>>> import numpy as np
>>> import numpy.linalg as la
>>> np.set_printoptions(precision=2, suppress=True, linewidth=120, legacy="1.25")
>>> F = np.load("x.npy")
>>> F
array([[ 3., -2.,  0.,  0.,  0.],
       [-2.,  3., -2.,  0.,  0.],
       [ 0., -2.,  0., -2.,  0.],
       [ 0.,  0., -2.,  1., -2.],
       [ 0.,  0.,  0., -2.,  2.]])
>>> rng = np.random.default_rng(40)
>>> z = rng.permutation(5)
>>> Y = F[:, z] * rng.choice([-1, 1], 5)
>>> Y
array([[ 2., -0., -0.,  0., -3.],
       [-3., -0., -0., -2.,  2.],
       [ 2., -0.,  2.,  0., -0.],
       [-0.,  2., -1., -2., -0.],
       [-0., -2.,  2.,  0., -0.]])
>>> left, _, Vh = la.svd(F.T @ Y)
>>> np.round(left @ Vh, 2) + 0
array([[ 0.,  0.,  0.,  0., -1.],
       [-1.,  0.,  0.,  0.,  0.],
       [ 0.,  0.,  0.,  1.,  0.],
       [ 0.,  0., -1.,  0.,  0.],
       [ 0., -1.,  0.,  0.,  0.]])
>>> z
array([1, 4, 3, 2, 0])
>>> Y = np.array([[2, 0, -6], [-4, -9, 8]])
>>> C = np.kron(Y, F)
>>> C.shape
(10, 15)
>>> ev, vecs = la.eigh(F)
>>> np.round(vecs @ np.diag(ev) @ vecs.T, 2) + 0
array([[ 3., -2.,  0.,  0.,  0.],
       [-2.,  3., -2.,  0.,  0.],
       [ 0., -2.,  0., -2.,  0.],
       [ 0.,  0., -2.,  1., -2.],
       [ 0.,  0.,  0., -2.,  2.]])
>>> np.abs(vecs[:, -1])
array([0.57, 0.72, 0.33, 0.2 , 0.11])
>>> np.unique(ev.round(6) + 0, return_counts=True)[1]
array([1, 1, 1, 1, 1])
>>> la.svd(F, compute_uv=False)
array([5.51, 3.9 , 2.43, 1.85, 0.17])
>>> np.abs(vecs[:, -1]).round(6).argmax()
1
>>> data = np.loadtxt("mat.csv", delimiter=",")
>>> data
array([[ 3.,  3.,  3.,  3.],
       [ 3.,  6.,  6.,  6.],
       [ 3.,  6.,  9.,  9.],
       [ 3.,  6.,  9., 12.]])
>>> [round(float(la.det(F[:i, :i])), 2) + 0 for i in range(1, 6)]
[3.0, 5.0, -12.0, -32.0, -16.0]
>>> round(float(la.eigvalsh(F).min()), 2)
-2.43
>>> Y = data / np.sqrt((data ** 2).mean(axis=1, keepdims=True))
>>> la.matrix_rank(data - data.mean(axis=1, keepdims=True))
3
>>> la.matrix_rank(Y) == la.matrix_rank(data)
True
>>> u = np.array([3, -1])
>>> np.polyval(u, data[2])
array([ 8., 17., 26., 26.])
>>> np.cross(data[2, :3], data[3, :3])
array([0., 0., 0.])
>>> low = la.cholesky(data)
>>> np.diag(low) ** 2
array([3., 3., 3., 3.])
>>> data / np.sqrt(np.outer(np.diag(data), np.diag(data)))
array([[1.  , 0.71, 0.58, 0.5 ],
       [0.71, 1.  , 0.82, 0.71],
       [0.58, 0.82, 1.  , 0.87],
       [0.5 , 0.71, 0.87, 1.  ]])
>>> round(float(np.prod(np.diag(low)) ** 2), 2), np.round(la.det(data), 2)
(81.0, 81.0)
>>> low
array([[1.73, 0.  , 0.  , 0.  ],
       [1.73, 1.73, 0.  , 0.  ],
       [1.73, 1.73, 1.73, 0.  ],
       [1.73, 1.73, 1.73, 1.73]])
>>> np.sort(la.eigvals(low))
array([1.73, 1.73, 1.73, 1.73])
>>> la.matrix_power(low - np.diag(np.diag(low)), 4)
array([[0., 0., 0., 0.],
       [0., 0., 0., 0.],
       [0., 0., 0., 0.],
       [0., 0., 0., 0.]])
>>> la.matrix_rank(low - low[0, 0] * np.eye(4))
3
>>> W0 = np.array([[2, 3, 2], [2, 2, 3], [3, 2, 2]])
>>> Y = W0 + rng.integers(-2, 3, (3, 1)) @ rng.integers(-2, 3, (1, 3))
>>> Y
array([[-2,  1,  4],
       [ 0,  1,  4],
       [ 3,  2,  2]])
>>> np.round(la.svd(Y - W0, compute_uv=False), 2) + 0
array([5.48, 0.  , 0.  ])
>>> la.matrix_rank(Y - W0, tol=1e-8)
1
>>> np.abs(Y - W0).sum(axis=1)
array([8, 4, 0])
>>> W0[1] @ W0[0]
16
>>> round(la.norm(W0, "nuc"), 2)
9.0
>>> la.norm(W0, axis=1).argmax()
0
>>> round(la.norm(W0, 1), 2), round(la.norm(W0, np.inf), 2)
(7.0, 7.0)
>>> la.norm(W0, axis=0)
array([4.12, 4.12, 4.12])
>>> round(la.norm(W0) ** 2 / la.norm(W0, 2) ** 2, 2)
1.04
>>> np.fft.fft(W0[0])
array([ 7. +0.j  , -0.5-0.87j, -0.5+0.87j])
>>> E = np.load("dump.npy")
>>> E
array([[66, 18, 28, 35, 46],
       [18,  8,  6, 10, 16],
       [28,  6, 14, 19, 18],
       [35, 10, 19, 34, 26],
       [46, 16, 18, 26, 36]])
>>> x = np.array([-7, -6, -6, 0, -3])
>>> h1 = np.maximum(E @ x, 0)
>>> E.T @ h1
array([0, 0, 0, 0, 0])
>>> np.maximum(E @ (3 * x), 0)
array([0, 0, 0, 0, 0])
>>> Y = la.inv(F)
>>> round(float(la.slogdet(F)[0]), 2)
-1.0
>>> np.round(la.inv(Y), 2) + 0
array([[ 3., -2.,  0.,  0.,  0.],
       [-2.,  3., -2.,  0.,  0.],
       [ 0., -2.,  0., -2.,  0.],
       [ 0.,  0., -2.,  1., -2.],
       [ 0.,  0.,  0., -2.,  2.]])
>>> round(la.cond(F), 2)
33.41
>>> la.det(F) * Y
array([[-16., -16.,  -8.,  16.,  16.],
       [-16., -24., -12.,  24.,  24.],
       [ -8., -12., -10.,  20.,  20.],
       [ 16.,  24.,  20., -24., -24.],
       [ 16.,  24.,  20., -24., -32.]])
>>> np.round(la.det(F) * la.det(Y), 2)
1.0
>>> arr = np.load("case1.npy")
>>> arr
array([[ 0.47, -0.94, -0.99],
       [ 0.09, -0.29, -0.45],
       [ 0.  ,  0.  ,  0.  ],
       [-0.4 ,  0.89,  0.98],
       [ 0.18, -0.54, -0.74],
       [-0.03,  0.1 ,  0.16],
       [ 0.03, -0.1 , -0.16],
       [ 0.09, -0.29, -0.45],
       [-0.15,  0.46,  0.66],
       [-0.15,  0.46,  0.66],
       [ 0.  ,  0.  ,  0.  ],
       [ 0.47, -0.94, -0.99],
       [ 0.  ,  0.  ,  0.  ],
       [ 0.18, -0.54, -0.74],
       [ 0.32, -0.8 , -0.94],
       [-0.15,  0.46,  0.66],
       [ 0.37, -0.86, -0.97],
       [-0.29,  0.76,  0.92],
       [-0.35,  0.83,  0.96],
       [ 0.29, -0.76, -0.92],
       [-0.37,  0.86,  0.97],
       [-0.09,  0.29,  0.45],
       [-0.26,  0.72,  0.89],
       [-0.35,  0.83,  0.96],
       [-0.24,  0.66,  0.86],
       [-0.24,  0.66,  0.86],
       [ 0.12, -0.38, -0.56],
       [ 0.18, -0.54, -0.74],
       [ 0.21, -0.6 , -0.81]])
>>> G = np.cov(arr, rowvar=False)
>>> G.shape
(3, 3)
>>> np.argwhere(np.triu(np.abs(np.corrcoef(arr.T)) > 0.8, 1))
array([[0, 1],
       [0, 2],
       [1, 2]])
>>> round(float(np.corrcoef(arr[:, 2], arr[:, 0])[0, 1]), 2)
-0.97
>>> np.corrcoef(arr.T)
array([[ 1.  , -0.99, -0.97],
       [-0.99,  1.  ,  0.99],
       [-0.97,  0.99,  1.  ]])
>>> np.argsort(-arr.std(axis=0).round(6), kind="stable")
array([2, 1, 0])
>>> arr.std(axis=0)
array([0.25, 0.61, 0.74])
>>> u = np.array([2, 1, -2])
>>> M = u[np.abs(np.subtract.outer(np.arange(3), np.arange(3)))]
>>> M
array([[ 2,  1, -2],
       [ 1,  2,  1],
       [-2,  1,  2]])
>>> ev, vecs = la.eigh(M)
>>> np.round(vecs.T @ vecs, 2) + 0
array([[1., 0., 0.],
       [0., 1., 0.],
       [0., 0., 1.]])
>>> np.round(vecs.T @ M @ vecs, 2) + 0
array([[-0.73,  0.  ,  0.  ],
       [ 0.  ,  2.73,  0.  ],
       [ 0.  ,  0.  ,  4.  ]])
>>> round(float(ev.sum()), 2), np.trace(M)
(6.0, 6)
>>> np.abs(vecs[:, -1]).round(6).argmax()
0
>>> la.eigvalsh(M @ M)
array([ 0.54,  7.46, 16.  ])
>>> np.round(np.abs(vecs[:, -1]), 2) + 0
array([0.71, 0.  , 0.71])
>>> np.unique(ev.round(6) + 0, return_counts=True)[1]
array([1, 1, 1])
>>> ev, vecs = la.eigh(M)
>>> x = np.array([0, 3, 2])
>>> la.eigvalsh(M[1:, 1:])
array([1., 3.])
>>> x @ M @ x
38
>>> np.abs(M).sum(axis=1).max(), np.abs(ev).max()
(5, 4.0)
>>> round(x @ M @ x / (x @ x), 2), round(ev[0], 2), ev[-1]
(2.92, -0.73, 4.0)
>>> np.round(la.eigvalsh(M).min(), 2)
-0.73
>>> [round(float(la.det(M[:i, :i])), 2) + 0 for i in range(1, 4)]
[2.0, 3.0, -8.0]
>>> mat = np.loadtxt("run13.csv", delimiter=",")
>>> mat
array([[-2.,  0.,  3.],
       [-3., -3.,  2.],
       [ 1.,  0.,  2.]])
>>> z = rng.permutation(3)
>>> Y = mat[:, z] * rng.choice([-1, 1], 3)
>>> Y
array([[ 0.,  3.,  2.],
       [-3.,  2.,  3.],
       [ 0.,  2., -1.]])
>>> left, _, Vh = la.svd(mat.T @ Y)
>>> np.round(left @ Vh, 2) + 0
array([[ 0.,  0., -1.],
       [ 1.,  0.,  0.],
       [ 0.,  1.,  0.]])
>>> np.round(la.lstsq(mat, Y)[0], 2) + 0
array([[ 0.,  0., -1.],
       [ 1.,  0.,  0.],
       [ 0.,  1.,  0.]])
